% python3 -q
>>> import numpy as np
>>> np.set_printoptions(precision=2, suppress=True, linewidth=140, legacy="1.25")
>>> s = 10 * 0.9 ** np.arange(5)
>>> Q, _ = np.linalg.qr(np.array([[0.3, -0.5, -0.5, 0.8, 0.2],
...     [0.8, -1.1, -0.5, 1.3, -0.2],
...     [-0.1, 0.9, 0.0, -0.8, 0.1],
...     [0.7, -0.3, -0.9, -0.6, -0.6],
...     [-0.4, 0.8, 0.3, -0.5, -0.4]]))
>>> rng = np.random.default_rng(777)
>>> feats = rng.normal(size=(28, 5)) * s @ Q
>>> feats
array([[  9.14, -11.34,  -7.97,  -2.31,   6.67],
       [  2.54,  -7.59, -15.69,   8.04,  -4.69],
       [ -1.74,   2.42,  -3.94, -14.12,  -6.66],
       [ 10.9 ,  -8.26,  -6.48,  -9.38,   5.6 ],
       [ 19.97,   8.79, -13.72,  -5.8 , -19.06],
       [  8.27,   4.  ,   3.28,   0.44,   1.39],
       [ -5.95,  -3.32,  -7.77,   1.68,  -0.46],
       [ -5.54,   2.36,  -0.37,   0.62,   5.63],
       [  6.3 ,  -8.65,   1.66,   3.12,   5.66],
       [  9.49,  10.45,  13.48,   7.12, -16.72],
       [  7.67,  -4.31,  11.44, -13.35,   0.47],
       [  5.51,   1.32,  -0.73,   9.81,  -8.09],
       [  1.65,   7.81,  -4.01,  -9.08,  -1.03],
       [  6.65,   1.44,  14.53,  -5.69,   5.37],
       [ -7.46,  -7.29,  -4.44, -18.6 ,   5.25],
       [  1.45,  -1.81, -11.51,   2.15,  -3.62],
       [-13.88,  -3.8 ,  17.37,  -1.09,  10.24],
       [ 19.56,  -9.16,   6.67, -14.43,  -1.49],
       [ -3.98,  12.41,  -1.49, -15.73,  12.25],
       [ 12.81, -22.45,   2.81,  -2.67,   5.43],
       [ -8.55, -10.51,   4.06,  10.88,   4.99],
       [ -2.36,   8.83, -10.9 ,  -6.29,   7.98],
       [ -2.17, -11.61,  15.39,  -5.77,  -0.98],
       [  2.6 ,   4.87,  -6.8 ,  -4.2 ,  13.47],
       [ 10.56,   6.39,   3.59,  -0.94,   7.87],
       [ -9.51,  -1.56,   9.96,  -2.64,  -0.34],
       [ 20.06,  11.72,   0.78, -12.55,  -2.91],
       [  6.85,  -4.96,   0.79, -11.72,  -5.82]])
>>> G = np.cov(feats, rowvar=False)
>>> np.median(feats, axis=0)
array([ 4.06, -1.69,  0.2 , -3.43,  0.93])
>>> np.linalg.eigvalsh(G)[::-1]
array([111.38,  77.74,  72.54,  65.98,  32.06])
>>> np.argsort(-feats.std(axis=0).round(6), kind="stable")
array([2, 0, 1, 3, 4])
>>> np.corrcoef(feats.T)
array([[ 1.  ,  0.07, -0.11, -0.16, -0.39],
       [ 0.07,  1.  , -0.12, -0.12, -0.19],
       [-0.11, -0.12,  1.  , -0.01,  0.09],
       [-0.16, -0.12, -0.01,  1.  , -0.15],
       [-0.39, -0.19,  0.09, -0.15,  1.  ]])
>>> feats.std(axis=0)
array([8.87, 8.37, 8.88, 7.83, 7.62])
>>> data = np.load("data.npy")
>>> print(data)
[[  9.16  -0.57   0.02   0.    -2.38  -0.01]
 [ 23.45  -0.06  -0.28   0.    -0.14  -0.04]
 [-29.67  -1.55   0.09   0.     0.21  -0.03]
 [ 24.47  -1.12  -0.14  -0.01  -6.8    0.04]
 [ -8.36  -0.31  -0.19   0.    -2.72   0.  ]
 [  1.5   -0.19   0.04   0.    -6.17   0.04]
 [ -7.16  -0.31   0.18  -0.01  -1.32   0.05]
 [ 57.41   1.51   0.18   0.     0.12  -0.01]
 [ -0.7   -0.18  -0.19   0.01   3.57  -0.04]
 [ 35.18  -1.08   0.14   0.01   4.56   0.03]
 [ -3.14  -0.51   0.    -0.01   1.48   0.01]
 [ 49.08  -0.2    0.09   0.    -1.63  -0.04]
 [  8.79  -0.46  -0.37   0.    -4.09   0.04]
 [-27.97   0.19  -0.26   0.    -0.63   0.03]
 [ 21.25  -1.01  -0.22   0.01   4.19  -0.01]
 [  1.91  -0.91   0.04   0.     1.68   0.06]
 [-20.8   -0.07   0.02  -0.01   1.38  -0.05]
 [ -6.56   0.18  -0.08   0.    -1.72   0.05]
 [ 50.3    0.45   0.06  -0.01  -5.35   0.  ]
 [ -2.11  -0.19  -0.06   0.01  -2.95   0.05]
 [ 24.16  -0.28  -0.29  -0.01   0.41   0.05]
 [-27.6    0.11   0.56  -0.01  -2.94  -0.01]
 [-25.34  -0.66   0.05  -0.01   8.66   0.02]
 [ 53.58   0.39   0.05  -0.01  -0.44  -0.01]
 [ 12.38  -0.5    0.04   0.01   1.24  -0.04]
 [-19.15  -1.12   0.11  -0.01  -1.56  -0.01]
 [ 38.21   0.32   0.12   0.     0.58  -0.02]
 [  5.72  -0.83   0.17  -0.01  -3.11   0.04]
 [  3.1    0.54   0.2   -0.01   0.38   0.02]
 [  8.64   0.11  -0.01   0.    -0.69   0.01]
 [ -5.24  -0.37  -0.07   0.     2.33   0.03]
 [  1.59  -0.8   -0.05   0.01  -6.55  -0.07]
 [ 13.52  -0.26  -0.18  -0.01  -2.32  -0.06]
 [-14.89  -0.01  -0.1    0.    -6.7    0.02]
 [-24.79   0.42   0.03   0.     3.04  -0.03]
 [ 13.97  -0.58  -0.25  -0.01   0.46  -0.02]
 [ 26.99   0.38   0.1    0.01   0.3   -0.02]]
>>> def softmax(z):
...     e = np.exp(z - z.max(axis=-1, keepdims=True))
...     return e / e.sum(axis=-1, keepdims=True)
... 
>>> np.round(softmax(10 * data[21]), 2) + 0
array([0.  , 0.01, 0.98, 0.  , 0.  , 0.  ])
>>> softmax(data).sum(axis=1)
array([1., 1., 1., 1., 1., 1., 1., 1., 1., 1., 1., 1., 1., 1., 1., 1., 1., 1., 1., 1., 1., 1., 1., 1., 1., 1., 1., 1., 1., 1., 1., 1., 1.,
       1., 1., 1., 1.])
>>> S = data @ data.T / np.sqrt(6)
>>> softmax(S).round(6).argmax(axis=1)
array([ 7,  7,  2,  7,  2, 18,  2,  7, 22,  7,  2,  7,  7,  2,  7,  7,  2,  2,  7, 21,  7,  2,  2,  7,  7,  2,  7,  7,  7,  7,  2, 18,  7,
        2,  2,  7,  7])
>>> np.round(softmax(S)[21] @ data, 2) + 0
array([-29.67,  -1.55,   0.09,   0.  ,   0.21,  -0.03])
>>> out = data + rng.integers(-2, 3, (37, 1)) @ rng.integers(-2, 3, (1, 6))
>>> out
array([[  5.16,   1.43,   2.02,   0.  ,  -2.38,  -0.01],
       [ 19.45,   1.94,   1.72,   0.  ,  -0.14,  -0.04],
       [-27.67,  -2.55,  -0.91,   0.  ,   0.21,  -0.03],
       [ 24.47,  -1.12,  -0.14,  -0.01,  -6.8 ,   0.04],
       [ -6.36,  -1.31,  -1.19,   0.  ,  -2.72,   0.  ],
       [  1.5 ,  -0.19,   0.04,   0.  ,  -6.17,   0.04],
       [ -7.16,  -0.31,   0.18,  -0.01,  -1.32,   0.05],
       [ 55.41,   2.51,   1.18,   0.  ,   0.12,  -0.01],
       [  1.3 ,  -1.18,  -1.19,   0.01,   3.57,  -0.04],
       [ 33.18,  -0.08,   1.14,   0.01,   4.56,   0.03],
       [ -5.14,   0.49,   1.  ,  -0.01,   1.48,   0.01],
       [ 49.08,  -0.2 ,   0.09,   0.  ,  -1.63,  -0.04],
       [  6.79,   0.54,   0.63,   0.  ,  -4.09,   0.04],
       [-23.97,  -1.81,  -2.26,   0.  ,  -0.63,   0.03],
       [ 19.25,  -0.01,   0.78,   0.01,   4.19,  -0.01],
       [  1.91,  -0.91,   0.04,   0.  ,   1.68,   0.06],
       [-18.8 ,  -1.07,  -0.98,  -0.01,   1.38,  -0.05],
       [ -4.56,  -0.82,  -1.08,   0.  ,  -1.72,   0.05],
       [ 46.3 ,   2.45,   2.06,  -0.01,  -5.35,   0.  ],
       [ -6.11,   1.81,   1.94,   0.01,  -2.95,   0.05],
       [ 20.16,   1.72,   1.71,  -0.01,   0.41,   0.05],
       [-25.6 ,  -0.89,  -0.44,  -0.01,  -2.94,  -0.01],
       [-27.34,   0.34,   1.05,  -0.01,   8.66,   0.02],
       [ 57.58,  -1.61,  -1.95,  -0.01,  -0.44,  -0.01],
       [  8.38,   1.5 ,   2.04,   0.01,   1.24,  -0.04],
       [-19.15,  -1.12,   0.11,  -0.01,  -1.56,  -0.01],
       [ 36.21,   1.32,   1.12,   0.  ,   0.58,  -0.02],
       [  1.72,   1.17,   2.17,  -0.01,  -3.11,   0.04],
       [  3.1 ,   0.54,   0.2 ,  -0.01,   0.38,   0.02],
       [  8.64,   0.11,  -0.01,   0.  ,  -0.69,   0.01],
       [ -9.24,   1.63,   1.93,   0.  ,   2.33,   0.03],
       [  1.59,  -0.8 ,  -0.05,   0.01,  -6.55,  -0.07],
       [ 17.52,  -2.26,  -2.18,  -0.01,  -2.32,  -0.06],
       [-12.89,  -1.01,  -1.1 ,   0.  ,  -6.7 ,   0.02],
       [-24.79,   0.42,   0.03,   0.  ,   3.04,  -0.03],
       [  9.97,   1.42,   1.75,  -0.01,   0.46,  -0.02],
       [ 22.99,   2.38,   2.1 ,   0.01,   0.3 ,  -0.02]])
>>> np.linalg.matrix_rank(out - data, tol=1e-8)
1
>>> np.abs(out - data).sum(axis=1)
array([8., 8., 4., 0., 4., 0., 0., 4., 4., 4., 4., 0., 4., 8., 4., 0., 4., 4., 8., 8., 8., 4., 4., 8., 8., 0., 4., 8., 0., 0., 8., 0., 8.,
       4., 0., 8., 8.])
>>> [round(float(x), 2) for x in np.linalg.svd(out, compute_uv=False)[:3]]
[144.26, 20.44, 10.47]
>>> print(np.linalg.cond(out) > 100)
True
>>> np.linalg.matrix_rank(out, rtol=0.1)
2
>>> P = feats @ np.linalg.solve(feats.T @ feats, feats.T)
>>> print(np.linalg.matrix_rank(np.eye(28) - P))
23
>>> np.diag(P)
array([0.17, 0.19, 0.21, 0.15, 0.37, 0.07, 0.06, 0.03, 0.1 , 0.34, 0.15, 0.09, 0.07, 0.16, 0.31, 0.07, 0.22, 0.26, 0.28, 0.33, 0.13, 0.16,
       0.2 , 0.2 , 0.2 , 0.1 , 0.26, 0.13])
>>> np.allclose(P @ P, P)
True
>>> m1 = np.load("a.npy")
>>> m1
array([[ 0,  0,  0,  0, -5,  0,  0,  9],
       [ 0, -5,  0,  0,  0,  0,  0,  0],
       [ 0, -6,  1,  0,  0,  0,  9,  0],
       [ 0,  8,  0,  0,  5,  0,  0,  0],
       [ 2,  0,  0,  0,  0,  0,  0,  0]])
>>> out = np.array([[9, -9],
...     [5, -7],
...     [2, -7],
...     [6, 7],
...     [-7, 0],
...     [-2, -6],
...     [-4, 0],
...     [-2, 1]])
>>> print(out.T @ m1.T)
[[ 17 -25 -64   5  18]
 [  9  35  35 -56 -18]]
>>> np.einsum("ij,ij->i", m1, m1)
array([106,  25, 118,  89,   4])
>>> np.einsum("ik,kj->ij", m1, out)
array([[ 17,   9],
       [-25,  35],
       [-64,  35],
       [  5, -56],
       [ 18, -18]])
>>> np.linalg.matrix_rank(np.vstack([m1, out.T]))
7
>>> u, r1 = m1[0], m1[2]
>>> print(u @ u)
106
>>> u @ r1
0
>>> p = (u @ r1) / (u @ u) * u
>>> np.linalg.matrix_rank(np.outer(u, r1))
1
>>> np.outer(u, r1)
array([[  0,   0,   0,   0,   0,   0,   0,   0],
       [  0,   0,   0,   0,   0,   0,   0,   0],
       [  0,   0,   0,   0,   0,   0,   0,   0],
       [  0,   0,   0,   0,   0,   0,   0,   0],
       [  0,  30,  -5,   0,   0,   0, -45,   0],
       [  0,   0,   0,   0,   0,   0,   0,   0],
       [  0,   0,   0,   0,   0,   0,   0,   0],
       [  0, -54,   9,   0,   0,   0,  81,   0]])
>>> np.unravel_index(np.abs(m1).argmax(), m1.shape)
(0, 7)
>>> m1.sum(axis=0)
array([ 2, -3,  1,  0,  0,  0,  9,  9])
>>> np.linalg.svd(m1, compute_uv=False)
array([13.16, 10.45,  7.17,  2.07,  2.  ])
>>> m1 - m1[0]
array([[ 0,  0,  0,  0,  0,  0,  0,  0],
       [ 0, -5,  0,  0,  5,  0,  0, -9],
       [ 0, -6,  1,  0,  5,  0,  9, -9],
       [ 0,  8,  0,  0, 10,  0,  0, -9],
       [ 2,  0,  0,  0,  5,  0,  0, -9]])
>>> m1.mean(axis=0)
array([ 0.4, -0.6,  0.2,  0. ,  0. ,  0. ,  1.8,  1.8])
>>> print(round(float(np.linalg.norm(m1)), 2))
18.49
>>> np.linalg.matrix_rank(m1)
5
>>> print(round(np.linalg.norm(m1, "nuc"), 2))
34.84
>>> np.linalg.norm(m1, axis=0)
array([ 2.  , 11.18,  1.  ,  0.  ,  7.07,  0.  ,  9.  ,  9.  ])
>>> np.linalg.norm(m1, axis=1).argmax()
2
>>> print(round(float(np.linalg.norm(m1[1], 1)), 2), round(float(np.linalg.norm(m1[1], np.inf)), 2))
5.0 5.0
>>> m1[1] @ m1[2]
30
>>> round(np.linalg.norm(m1) ** 2 / np.linalg.norm(m1, 2) ** 2, 2)
1.97
>>> out = m1 + rng.integers(-2, 3, (5, 3)) @ rng.integers(-2, 3, (3, 8))
>>> out
array([[ 2, -4,  4,  8, -4,  3, -2,  3],
       [ 0, -2, -3, -8,  2, -2, -1,  5],
       [-2, -5,  0,  4, -6,  0, 12, -1],
       [ 1,  3,  5, -2, 14,  0,  0, -1],
       [ 0,  1, -1, -8,  3, -3,  3,  5]])
>>> np.round(np.linalg.svd(out - m1, compute_uv=False), 2) + 0
array([19.22, 14.02,  5.22,  0.  ,  0.  ])
>>> out - m1
array([[ 2, -4,  4,  8,  1,  3, -2, -6],
       [ 0,  3, -3, -8,  2, -2, -1,  5],
       [-2,  1, -1,  4, -6,  0,  3, -1],
       [ 1, -5,  5, -2,  9,  0,  0, -1],
       [-2,  1, -1, -8,  3, -3,  3,  5]])
>>> W0 = np.array([[3.0, 6.0, 6.0], [6.0, 8.0, 9.0], [6.0, 9.0, 8.0]])
>>> [round(float(x), 2) for x in np.linalg.svd(W0, compute_uv=False)[:3]]
[21.0, 1.0, 1.0]
>>> np.linalg.matrix_rank(W0, rtol=0.1)
1
>>> round(np.log10(np.linalg.cond(W0)))
1
>>> u = np.array([5, 3, 3])
>>> out = W0 + np.outer(u, np.eye(3)[2])
>>> out
array([[ 3.,  6., 11.],
       [ 6.,  8., 12.],
       [ 6.,  9., 11.]])
>>> np.linalg.matrix_rank(out - W0)
1
>>> print(np.round(np.linalg.norm(out), 2))
25.46
>>> np.abs(out).max()
12.0
>>> out - out[0]
array([[0., 0., 0.],
       [3., 2., 1.],
       [3., 3., 0.]])
>>> np.linalg.svd(out, compute_uv=False)
array([25.33,  2.41,  0.69])
>>> out.sum(axis=1)
array([20., 26., 26.])
>>> out.sum(axis=0)
array([15., 23., 34.])
>>> out.shape
(3, 3)
>>> arr = np.loadtxt("dump.csv", delimiter=",")
>>> arr
array([[ 0.,  0.,  0.,  0.,  0., -2., -1., -1.,  0.,  0.],
       [ 0.,  0.,  0.,  0.,  0., -1.,  2., -1.,  1., -2.],
       [ 0.,  0.,  0.,  0.,  0.,  0., -2.,  2.,  1.,  2.],
       [ 0.,  0.,  0.,  0.,  0., -2.,  0.,  0., -2., -2.],
       [ 0.,  0.,  0.,  0.,  0., -2.,  0.,  1., -2., -2.],
       [-2., -1.,  0., -2., -2.,  0.,  0.,  0.,  0.,  0.],
       [-1.,  2., -2.,  0.,  0.,  0.,  0.,  0.,  0.,  0.],
       [-1., -1.,  2.,  0.,  1.,  0.,  0.,  0.,  0.,  0.],
       [ 0.,  1.,  1., -2., -2.,  0.,  0.,  0.,  0.,  0.],
       [ 0., -2.,  2., -2., -2.,  0.,  0.,  0.,  0.,  0.]])
>>> np.count_nonzero(arr)
38
>>> arr.sum(axis=0)
array([-4., -1.,  3., -6., -5., -7., -1.,  1., -2., -4.])
>>> np.linalg.svd(arr, compute_uv=False)
array([5.68, 5.68, 3.86, 3.86, 2.27, 2.27, 1.65, 1.65, 0.07, 0.07])
>>> np.unravel_index(np.abs(arr).argmax(), arr.shape)
(0, 5)
>>> out = np.linalg.inv(arr)
>>> round(np.linalg.cond(arr), 2)
77.57
>>> (np.abs(out) > 1e-9).astype(int)
array([[0, 0, 0, 0, 0, 1, 1, 0, 1, 1],
       [0, 0, 0, 0, 0, 1, 1, 0, 1, 1],
       [0, 0, 0, 0, 0, 1, 1, 0, 1, 1],
       [0, 0, 0, 0, 0, 1, 1, 1, 1, 1],
       [0, 0, 0, 0, 0, 1, 1, 1, 1, 1],
       [1, 1, 1, 1, 1, 0, 0, 0, 0, 0],
       [1, 1, 1, 1, 1, 0, 0, 0, 0, 0],
       [0, 0, 0, 1, 1, 0, 0, 0, 0, 0],
       [1, 1, 1, 1, 1, 0, 0, 0, 0, 0],
       [1, 1, 1, 1, 1, 0, 0, 0, 0, 0]])
>>> np.round(np.linalg.det(arr) * out, 2) + 0
array([[   0.,    0.,    0.,    0.,    0.,   48.,  -60.,    0.,   24.,  -72.],
       [   0.,    0.,    0.,    0.,    0.,  -12.,   24.,    0.,  -24.,   36.],
       [   0.,    0.,    0.,    0.,    0.,  -36.,   72.,    0.,  -36.,   72.],
       [   0.,    0.,    0.,    0.,    0., -132.,  228.,   36.,  -84.,  234.],
       [   0.,    0.,    0.,    0.,    0.,  108., -180.,  -36.,   72., -180.],
       [  48.,  -12.,  -36., -132.,  108.,    0.,    0.,    0.,    0.,    0.],
       [ -60.,   24.,   72.,  228., -180.,    0.,    0.,    0.,    0.,    0.],
       [   0.,    0.,    0.,   36.,  -36.,    0.,    0.,    0.,    0.,    0.],
       [  24.,  -24.,  -36.,  -84.,   72.,    0.,    0.,    0.,    0.,    0.],
       [ -72.,   36.,   72.,  234., -180.,    0.,    0.,    0.,    0.,    0.]])
>>> np.round(np.linalg.inv(out), 2) + 0
array([[ 0.,  0.,  0.,  0.,  0., -2., -1., -1.,  0.,  0.],
       [ 0.,  0.,  0.,  0.,  0., -1.,  2., -1.,  1., -2.],
       [ 0.,  0.,  0.,  0.,  0.,  0., -2.,  2.,  1.,  2.],
       [ 0.,  0.,  0.,  0.,  0., -2.,  0.,  0., -2., -2.],
       [ 0.,  0.,  0.,  0.,  0., -2.,  0.,  1., -2., -2.],
       [-2., -1.,  0., -2., -2.,  0.,  0.,  0.,  0.,  0.],
       [-1.,  2., -2.,  0.,  0.,  0.,  0.,  0.,  0.,  0.],
       [-1., -1.,  2.,  0.,  1.,  0.,  0.,  0.,  0.,  0.],
       [ 0.,  1.,  1., -2., -2.,  0.,  0.,  0.,  0.,  0.],
       [ 0., -2.,  2., -2., -2.,  0.,  0.,  0.,  0.,  0.]])
>>> print(np.round(np.linalg.det(arr) * np.linalg.det(out), 2))
1.0
